% ipython --no-banner

In [1]: import numpy as np

In [2]: np.set_printoptions(precision=3, suppress=True, linewidth=200)

In [3]: M = np.load("block12.npy")

In [4]: M
Out[4]: 
array([[  0.5,   0.7,  -1.5,  -2.1,   0.7],
       [ -0.1,  -0.5,  -2.2,   1.4,  -0.7],
       [ -0.3,   1.9,   1. ,  -0.5,   0.9],
       [  1.7,   0.2,   0.9,   0.3,   0. ],
       [  0.1,   0.7,  -0.5,   0.5,   0.3],
       [  0.3,  -1.9,  -0.9,  -0.9,   0.5],
       [  0.6,  -1.4,  -1.5,  -0.5,   0.9],
       [ -0.3,   1. ,  -0.2,  -1.7,  -0.7],
       [ -1.1,  -1.1,   0.2,  -2.3,  -0.9],
       [ -1.1,  -0.7,   2. ,  -2. ,   0.6],
       [  2.2,   1.6,  -1.1,   3.1,   1.5],
       [  0. ,   1.2,   0.5,   1.9,  -1. ],
       [  1.7,  -0.7,   1. ,   1.7,   1. ],
       [ -0.5,  -0.9,   1.5,  -2.1,   0.4],
       [ -0.2,  -1.4,   1.5,   0.2,   0.1],
       [  1. ,  -0.5,  -0.4,  -1.7,   1. ],
       [  0. ,   0.3,   0.6,   1. ,   0.1],
       [ -0.3,   0.9,  -1. ,  -2.2,  -0.7],
       [ -0.8,  -1.1,   1.3,  -0.1,   0.6],
       [ -0.2,   0.1,  -0.6,  -4.1,   1.1],
       [  1. ,   1.7,   1.6,  -0.8,  -3.1],
       [  2. ,   0.2,   1.5,  -0.1,  -2. ],
       [ 30. ,  10. , -24. ,  -6. ,   2. ],
       [  1.5,  -0.5,  -0.3,  -0.2,   0.1],
       [ -0.1,   1.1,   0.8,   1.2,  -0.8],
       [ -0.2,   0.5,   0.1,  -1.2,   0.7],
       [ -0.5,  -1. ,   0.4,   0.9,  -0.6],
       [ -1. ,   0.6,   0.8,  -0.6,  -0.8],
       [  0.9,  -0.4,   0.7,  -1.6,  -2. ],
       [ -1.1,  -1.5,  -0.2,   0.6,   0.3],
       [  1. ,   1.1,  -0.5,  -0.9,  -1.7],
       [ -1.7,   2.2,  -0.1,   2.3,   1.2],
       [  1.4,   0.2,   0. ,   0.1,  -0.3],
       [  0.9,   0.1,   0.2,   0.7,   0.8],
       [  0. ,  -1.9,   0.7,  -1. ,   0.4]])

In [5]: P = M @ np.linalg.solve(M.T @ M, M.T)

In [6]: np.round(P @ M[:, 4], 3) + 0
Out[6]: 
array([ 0.7, -0.7,  0.9,  0. ,  0.3,  0.5,  0.9, -0.7, -0.9,  0.6,  1.5, -1. ,  1. ,  0.4,  0.1,  1. ,  0.1, -0.7,  0.6,  1.1, -3.1, -2. ,  2. ,  0.1, -0.8,  0.7, -0.6, -0.8, -2. ,  0.3, -1.7,  1.2,
       -0.3,  0.8,  0.4])

In [7]: np.allclose(P @ P, P)
Out[7]: True

In [8]: np.round(np.trace(P), 3)
Out[8]: np.float64(5.0)
